% python3 -q
>>> import numpy as np
>>> np.set_printoptions(precision=3, suppress=True, linewidth=160)
>>> def tidy(a):
...     return np.round(a, 3) + 0
... 
>>> A = np.load("case13.npy")
>>> A
array([[12, 10,  8, 10,  0, 10, 18],
       [10, 17,  9,  5,  0, 10, 21],
       [ 8,  9, 10,  6,  0,  7, 12],
       [10,  5,  6, 11,  0,  7, 15],
       [ 0,  0,  0,  0,  0,  0,  0],
       [10, 10,  7,  7,  0,  9, 15],
       [18, 21, 12, 15,  0, 15, 36]])
>>> # looks like rank 4
>>> U, s, vt = np.linalg.svd(A)
>>> np.argmax(s[:-1] / (s[1:] + 1e-6)) + 1
np.int64(4)
>>> A2 = U[:, :4] @ np.diag(s[:4]) @ vt[:4]
>>> np.linalg.matrix_rank(A, rtol=0.05)
np.int64(3)
>>> tidy(np.linalg.norm(A - A2) / np.linalg.norm(A))
np.float64(0.0)
>>> np.linalg.matrix_rank(A2)
np.int64(4)
>>> tidy(np.abs(A - A2).max())
np.float64(0.0)
>>> W0 = np.load("sample17.npy")
>>> W0
array([[  0,   0,   0,   2,   6,   2],
       [  0,   0,   0,   2,  -4,   0],
       [  0,   0,   0, -10,  -8,   0],
       [  0,   0,   0,   2,   6,   2],
       [  0,   0,   0,   2,  -4,   0],
       [  0,   0,   0, -10,  -8,   0]])
>>> rng = np.random.default_rng(77)
>>> labels = rng.permutation(7)
>>> labels
array([4, 5, 6, 0, 3, 2, 1])
>>> A2 = A[labels][:, labels]
>>> A2
array([[ 0,  0,  0,  0,  0,  0,  0],
       [ 0,  9, 15, 10,  7,  7, 10],
       [ 0, 15, 36, 18, 15, 12, 21],
       [ 0, 10, 18, 12, 10,  8, 10],
       [ 0,  7, 15, 10, 11,  6,  5],
       [ 0,  7, 12,  8,  6, 10,  9],
       [ 0, 10, 21, 10,  5,  9, 17]])
>>> np.trace(A2)
np.int64(95)
>>> tidy(np.sort(np.abs(np.linalg.eigvals(A2))))
array([ 0.   ,  0.   ,  0.   ,  2.33 ,  5.777,  9.219, 77.674])
>>> W = np.array([[5, 1, 0, 0, -9],
...     [8, -4, 7, -6, -6],
...     [-1, -5, -5, -8, 0],
...     [4, 7, 9, 0, 8],
...     [9, 0, -4, 8, -7],
...     [4, 8, -1, 8, 8]])
>>> beta = np.array([1, 1, -2, 0, 0])
>>> H = np.maximum(W0 @ W + beta, 0)
>>> tidy((H > 0).mean(axis=0))
array([0.333, 0.667, 0.333, 0.333, 0.333])
>>> W2 = np.array([[0, 4], [9, 1], [1, 0], [9, 6], [0, 6]])
>>> (H @ W2).round(6).argmax(axis=1)
array([0, 1, 0, 0, 1, 0])
>>> H @ W2
array([[855, 699],
       [167, 279],
       [  0,   0],
       [855, 699],
       [167, 279],
       [  0,   0]])
>>> W @ W2
array([[   9,  -33],
       [ -83,  -44],
       [-122,  -57],
       [  72,   71],
       [  68,   42],
       [ 143,  120]])
>>> tidy(np.abs(np.linalg.eigvals(W0)).max())
np.float64(5.587)
>>> tidy(np.linalg.det(W0))
np.float64(0.0)
>>> np.allclose(W0 @ W0.T, W0.T @ W0)
False
>>> W0.inv()
Traceback (most recent call last):
  File "<python-input-33>", line 1, in <module>
    W0.inv()
    ^^^^^^
AttributeError: 'numpy.ndarray' object has no attribute 'inv'
>>> np.linalg.determinant(W0)
Traceback (most recent call last):
  File "<python-input-34>", line 1, in <module>
    np.linalg.determinant(W0)
    ^^^^^^^^^^^^^^^^^^^^^
AttributeError: module 'numpy.linalg' has no attribute 'determinant'
>>> X = np.loadtxt("run14.csv", delimiter=",")
>>> X
array([[-31.207,  10.237, -31.494, -38.9  ,   3.774,  40.148,  13.525,  43.943, -28.922,  43.14 ,  -8.722,   5.427],
       [-30.922,   9.426, -30.008, -40.183,   6.161,  40.014,  15.766,  45.505, -32.076,  44.8  , -10.816,   5.955],
       [-29.615,  10.962, -30.994, -39.753,   3.517,  41.611,  14.353,  47.1  , -28.758,  45.454, -11.04 ,   4.41 ],
       [-30.671,   8.78 , -30.138, -40.216,   5.274,  40.469,  13.762,  43.585, -30.861,  45.483,  -9.338,   4.759],
       [-29.417,  11.198, -31.616, -39.491,   6.408,  39.292,  15.756,  45.934, -31.   ,  45.87 ,  -9.635,   4.835],
       [-29.925,   8.893, -30.937, -38.778,   3.681,  40.151,  16.964,  45.104, -29.768,  45.539, -11.911,   3.249],
       [-30.547,  11.35 , -30.297, -38.827,   5.197,  39.28 ,  17.28 ,  45.807, -30.844,  46.199, -10.655,   4.808],
       [-29.525,   8.72 , -29.059, -39.588,   3.936,  40.488,  15.524,  46.274, -30.634,  45.001,  -9.406,   4.98 ],
       [-27.889,   9.24 , -28.467, -41.119,   5.371,  41.546,  14.147,  43.909, -31.596,  45.144,  -9.271,   4.978],
       [-29.561,   9.478, -29.478, -42.052,   6.525,  40.557,  15.816,  44.476, -30.092,  44.835, -10.028,   5.184],
       [-30.512,   8.704, -29.688, -39.054,   4.564,  40.755,  15.169,  44.564, -30.581,  44.382, -10.649,   4.484],
       [-29.803,   8.655, -29.711, -40.956,   4.332,  38.95 ,  15.134,  44.625, -29.609,  44.939, -10.24 ,   4.693],
       [-30.621,  10.284, -30.807, -40.033,   5.594,  40.763,  16.109,  43.708, -29.758,  45.757, -11.228,   5.541],
       [-29.34 ,  10.291, -29.358, -40.501,   4.967,  38.889,  14.777,  43.566, -29.761,  43.125, -10.244,   4.757],
       [-28.936,  10.36 , -29.802, -41.013,   4.272,  40.154,  13.855,  43.371, -31.775,  45.461, -10.676,   2.616],
       [-29.395,  10.348, -31.283, -37.934,   5.867,  40.85 ,  14.993,  45.203, -28.981,  47.095,  -9.592,   3.536],
       [-31.22 ,  10.676, -27.936, -40.372,   3.612,  40.662,  16.006,  46.025, -27.5  ,  44.224,  -9.419,   4.831],
       [-29.137,   7.996, -28.721, -39.591,   4.287,  39.544,  15.509,  45.31 , -30.701,  45.501, -10.117,   5.072],
       [-28.401,  10.861, -29.814, -39.072,   4.388,  40.535,  17.829,  44.473, -30.724,  45.719,  -9.53 ,   5.262],
       [-27.975,   9.461, -29.673, -40.246,   5.584,  40.181,  15.099,  45.656, -31.414,  44.395,  -9.133,   6.063],
       [-28.401,   8.866, -32.425, -41.06 ,   6.479,  38.949,  15.332,  45.456, -31.293,  44.476, -10.165,   5.107],
       [-31.027,  10.774, -30.089, -38.936,   3.374,  38.699,  14.055,  44.401, -28.759,  47.121,  -8.35 ,   5.622],
       [-30.272,  10.801, -29.886, -38.046,   4.648,  40.156,  14.142,  43.94 , -30.459,  44.857,  -9.032,   5.303],
       [-28.809,   9.677, -30.039, -40.832,   4.724,  38.148,  15.4  ,  44.856, -27.935,  45.201,  -9.02 ,   3.756],
       [-30.751,  10.724, -28.07 , -41.981,   3.969,  38.696,  14.852,  46.66 , -30.794,  45.169, -10.312,   4.19 ]])
>>> t = np.radians(160)
>>> R = np.eye(12)
>>> R[4, 4] = R[7, 7] = np.cos(t)
>>> R[4, 7], R[7, 4] = -np.sin(t), np.sin(t)
>>> tidy(R)
array([[ 1.   ,  0.   ,  0.   ,  0.   ,  0.   ,  0.   ,  0.   ,  0.   ,  0.   ,  0.   ,  0.   ,  0.   ],
       [ 0.   ,  1.   ,  0.   ,  0.   ,  0.   ,  0.   ,  0.   ,  0.   ,  0.   ,  0.   ,  0.   ,  0.   ],
       [ 0.   ,  0.   ,  1.   ,  0.   ,  0.   ,  0.   ,  0.   ,  0.   ,  0.   ,  0.   ,  0.   ,  0.   ],
       [ 0.   ,  0.   ,  0.   ,  1.   ,  0.   ,  0.   ,  0.   ,  0.   ,  0.   ,  0.   ,  0.   ,  0.   ],
       [ 0.   ,  0.   ,  0.   ,  0.   , -0.94 ,  0.   ,  0.   , -0.342,  0.   ,  0.   ,  0.   ,  0.   ],
       [ 0.   ,  0.   ,  0.   ,  0.   ,  0.   ,  1.   ,  0.   ,  0.   ,  0.   ,  0.   ,  0.   ,  0.   ],
       [ 0.   ,  0.   ,  0.   ,  0.   ,  0.   ,  0.   ,  1.   ,  0.   ,  0.   ,  0.   ,  0.   ,  0.   ],
       [ 0.   ,  0.   ,  0.   ,  0.   ,  0.342,  0.   ,  0.   , -0.94 ,  0.   ,  0.   ,  0.   ,  0.   ],
       [ 0.   ,  0.   ,  0.   ,  0.   ,  0.   ,  0.   ,  0.   ,  0.   ,  1.   ,  0.   ,  0.   ,  0.   ],
       [ 0.   ,  0.   ,  0.   ,  0.   ,  0.   ,  0.   ,  0.   ,  0.   ,  0.   ,  1.   ,  0.   ,  0.   ],
       [ 0.   ,  0.   ,  0.   ,  0.   ,  0.   ,  0.   ,  0.   ,  0.   ,  0.   ,  0.   ,  1.   ,  0.   ],
       [ 0.   ,  0.   ,  0.   ,  0.   ,  0.   ,  0.   ,  0.   ,  0.   ,  0.   ,  0.   ,  0.   ,  1.   ]])
>>> A2 = X @ R.T
>>> tidy(np.linalg.det(R)), tidy(np.trace(R))
(np.float64(1.0), np.float64(8.121))
>>> np.allclose(X @ X.T, A2 @ A2.T)
True
